In [1]: import numpy as np

In [2]: from numpy import linalg as LA

In [3]: np.set_printoptions(suppress=True, linewidth=140)

In [4]: tidy = lambda a: np.round(a, 2) + 0

In [5]: data = np.loadtxt("x.csv", delimiter=",")

In [6]: data
Out[6]: 
array([[ 5.,  5.,  3.,  2.,  3.,  4.,  2.,  2.,  1.,  5.,  0.],
       [ 1.,  4.,  4.,  5.,  0.,  1.,  0.,  5.,  1.,  0.,  5.],
       [ 4.,  0.,  0.,  2.,  5.,  3.,  5.,  2.,  2.,  0.,  4.],
       [ 2.,  4.,  5.,  1.,  0.,  5.,  4.,  1.,  3.,  4.,  2.],
       [ 0.,  3.,  2.,  3.,  4.,  3.,  0.,  1.,  4.,  0.,  3.],
       [ 5.,  4.,  3.,  0.,  0.,  0.,  0.,  5.,  3.,  4.,  4.],
       [10., 25., 23., 27.,  3.,  9.,  2., 27.,  6.,  5., 25.]])

In [7]: # row 6 is much longer than the rest

In [8]: np.unique(data.round(6), axis=0).shape
Out[8]: (7, 11)

In [9]: LA.lstsq(data[:-1].T, data[-1])[2]
Out[9]: np.int32(6)

In [10]: tidy(np.trace(LA.pinv(data) @ data))
Out[10]: np.float64(6.0)

In [11]: rk = LA.matrix_rank(data)

In [12]: rk
Out[12]: np.int64(6)

In [13]: null = LA.svd(data)[2][rk:].T

In [14]: null.shape
Out[14]: (11, 5)

In [15]: [int(LA.matrix_rank(data[:i])) for i in range(1, len(data) + 1)]
Out[15]: [1, 2, 3, 4, 5, 6, 6]

In [16]: LA.cond(data) > 100
Out[16]: np.True_

In [17]: tidy(LA.norm(data, 2) / LA.norm(data))
Out[17]: np.float64(0.96)

In [18]: rng = np.random.default_rng(835449)

In [19]: mat = np.eye(14, dtype=int)[rng.permutation(14)] * np.array([2, 1, 2, 2, 2, 2, 2, 0, 0, 0, 0, 0, 0, 2])

In [20]: mat
Out[20]: 
array([[0, 0, 0, 2, 0, 0, 0, 0, 0, 0, 0, 0, 0, 0],
       [0, 0, 0, 0, 2, 0, 0, 0, 0, 0, 0, 0, 0, 0],
       [0, 0, 0, 0, 0, 0, 0, 0, 0, 0, 0, 0, 0, 0],
       [0, 0, 0, 0, 0, 0, 0, 0, 0, 0, 0, 0, 0, 0],
       [0, 0, 0, 0, 0, 2, 0, 0, 0, 0, 0, 0, 0, 0],
       [0, 0, 0, 0, 0, 0, 0, 0, 0, 0, 0, 0, 0, 0],
       [0, 0, 0, 0, 0, 0, 0, 0, 0, 0, 0, 0, 0, 0],
       [0, 0, 0, 0, 0, 0, 2, 0, 0, 0, 0, 0, 0, 0],
       [0, 0, 0, 0, 0, 0, 0, 0, 0, 0, 0, 0, 0, 0],
       [0, 1, 0, 0, 0, 0, 0, 0, 0, 0, 0, 0, 0, 0],
       [0, 0, 0, 0, 0, 0, 0, 0, 0, 0, 0, 0, 0, 0],
       [0, 0, 2, 0, 0, 0, 0, 0, 0, 0, 0, 0, 0, 0],
       [2, 0, 0, 0, 0, 0, 0, 0, 0, 0, 0, 0, 0, 0],
       [0, 0, 0, 0, 0, 0, 0, 0, 0, 0, 0, 0, 0, 2]])

In [21]: np.unravel_index(np.abs(mat).argmax(), mat.shape)
Out[21]: (np.int64(0), np.int64(3))

In [22]: mat[:, 14]
Traceback (most recent call last):
  Cell In[22], line 1
    mat[:, 14]
IndexError: index 14 is out of bounds for axis 1 with size 14


In [23]: np.abs(mat).max()
Out[23]: np.int64(2)

In [24]: tidy(mat.mean(axis=0))
Out[24]: array([0.14, 0.07, 0.14, 0.14, 0.14, 0.14, 0.14, 0.  , 0.  , 0.  , 0.  , 0.  , 0.  , 0.14])

In [25]: np.argsort(-LA.norm(mat, axis=0).round(6), kind="stable")[:3]
Out[25]: array([0, 2, 3])

In [26]: LA.matrix_rank(mat, rtol=0.1)
Out[26]: np.int64(8)

In [27]: tidy(LA.norm(mat, 2) / LA.norm(mat))
Out[27]: np.float64(0.37)

In [28]: LA.cond(mat) > 100
Out[28]: np.True_

In [29]: Y = np.array([[2, -1, -2, 2, 0, -1, 0, 1, 1, -2, 0, -1],
    ...:     [-1, -1, 1, -1, -2, 0, 2, 0, -2, 1, 1, -1],
    ...:     [0, -1, -1, 1, 2, -1, -1, 1, -2, 2, 0, 2],
    ...:     [-1, 1, 2, 1, -2, 2, 2, 0, 2, -2, -2, 1],
    ...:     [-2, 1, 0, 1, -2, 1, -1, 0, 2, -2, -2, 0],
    ...:     [1, -1, 2, 2, 0, -1, -1, -1, -1, -2, 1, -1],
    ...:     [-1, -2, 1, 1, 0, -2, 2, 0, 1, 2, -2, 0],
    ...:     [1, -2, -2, 2, -1, 0, 1, -2, -2, 2, 0, -1],
    ...:     [-1, -2, 1, 1, -2, -2, 1, 0, -1, -1, -1, 1],
    ...:     [0, 1, -2, -1, 0, -1, 2, 1, 1, -2, -2, -2],
    ...:     [-2, 0, 0, 2, 2, -2, -1, 1, 0, 1, -1, 2],
    ...:     [-1, 2, 2, 2, 0, -2, 2, -2, 1, 0, 2, -1]])

In [30]: J = np.tril(Y)

In [31]: J
Out[31]: 
array([[ 2,  0,  0,  0,  0,  0,  0,  0,  0,  0,  0,  0],
       [-1, -1,  0,  0,  0,  0,  0,  0,  0,  0,  0,  0],
       [ 0, -1, -1,  0,  0,  0,  0,  0,  0,  0,  0,  0],
       [-1,  1,  2,  1,  0,  0,  0,  0,  0,  0,  0,  0],
       [-2,  1,  0,  1, -2,  0,  0,  0,  0,  0,  0,  0],
       [ 1, -1,  2,  2,  0, -1,  0,  0,  0,  0,  0,  0],
       [-1, -2,  1,  1,  0, -2,  2,  0,  0,  0,  0,  0],
       [ 1, -2, -2,  2, -1,  0,  1, -2,  0,  0,  0,  0],
       [-1, -2,  1,  1, -2, -2,  1,  0, -1,  0,  0,  0],
       [ 0,  1, -2, -1,  0, -1,  2,  1,  1, -2,  0,  0],
       [-2,  0,  0,  2,  2, -2, -1,  1,  0,  1, -1,  0],
       [-1,  2,  2,  2,  0, -2,  2, -2,  1,  0,  2, -1]])

In [32]: f = np.array([5, 2, 2, 4, 0, 4, 2, 4, 2, 2, 0, 4])

In [33]: Y = J + np.outer(f, np.eye(12)[4])

In [34]: Y
Out[34]: 
array([[ 2.,  0.,  0.,  0.,  5.,  0.,  0.,  0.,  0.,  0.,  0.,  0.],
       [-1., -1.,  0.,  0.,  2.,  0.,  0.,  0.,  0.,  0.,  0.,  0.],
       [ 0., -1., -1.,  0.,  2.,  0.,  0.,  0.,  0.,  0.,  0.,  0.],
       [-1.,  1.,  2.,  1.,  4.,  0.,  0.,  0.,  0.,  0.,  0.,  0.],
       [-2.,  1.,  0.,  1., -2.,  0.,  0.,  0.,  0.,  0.,  0.,  0.],
       [ 1., -1.,  2.,  2.,  4., -1.,  0.,  0.,  0.,  0.,  0.,  0.],
       [-1., -2.,  1.,  1.,  2., -2.,  2.,  0.,  0.,  0.,  0.,  0.],
       [ 1., -2., -2.,  2.,  3.,  0.,  1., -2.,  0.,  0.,  0.,  0.],
       [-1., -2.,  1.,  1.,  0., -2.,  1.,  0., -1.,  0.,  0.,  0.],
       [ 0.,  1., -2., -1.,  2., -1.,  2.,  1.,  1., -2.,  0.,  0.],
       [-2.,  0.,  0.,  2.,  2., -2., -1.,  1.,  0.,  1., -1.,  0.],
       [-1.,  2.,  2.,  2.,  4., -2.,  2., -2.,  1.,  0.,  2., -1.]])

In [35]: LA.matrix_rank(LA.inv(Y) - LA.inv(J), tol=1e-8)
Out[35]: np.int64(1)

In [36]: LA.matrix_rank(Y - J)
Out[36]: np.int64(1)

In [37]: tidy(LA.norm(J, axis=1))
Out[37]: array([2.  , 1.41, 1.41, 2.65, 3.16, 3.32, 3.87, 4.36, 4.12, 4.12, 4.47, 5.57])

In [38]: tidy(LA.norm(J, 2))
Out[38]: np.float64(7.25)

In [39]: tidy(LA.norm(J[7] - J[8]))
Out[39]: np.float64(4.9)

In [40]: LA.norm(J, axis=1).argmax()
Out[40]: np.int64(11)

In [41]: J[7] @ J[8]
Out[41]: np.int64(6)

In [42]: tidy(LA.norm(J, 1)), tidy(LA.norm(J, np.inf))
Out[42]: (np.float64(14.0), np.float64(17.0))

In [43]: tidy(LA.norm(J) ** 2 / LA.norm(J, 2) ** 2)
Out[43]: np.float64(2.95)

In [44]: tidy(LA.norm(J[7], 1)), tidy(LA.norm(J[7], np.inf))
Out[44]: (np.float64(11.0), np.float64(2.0))
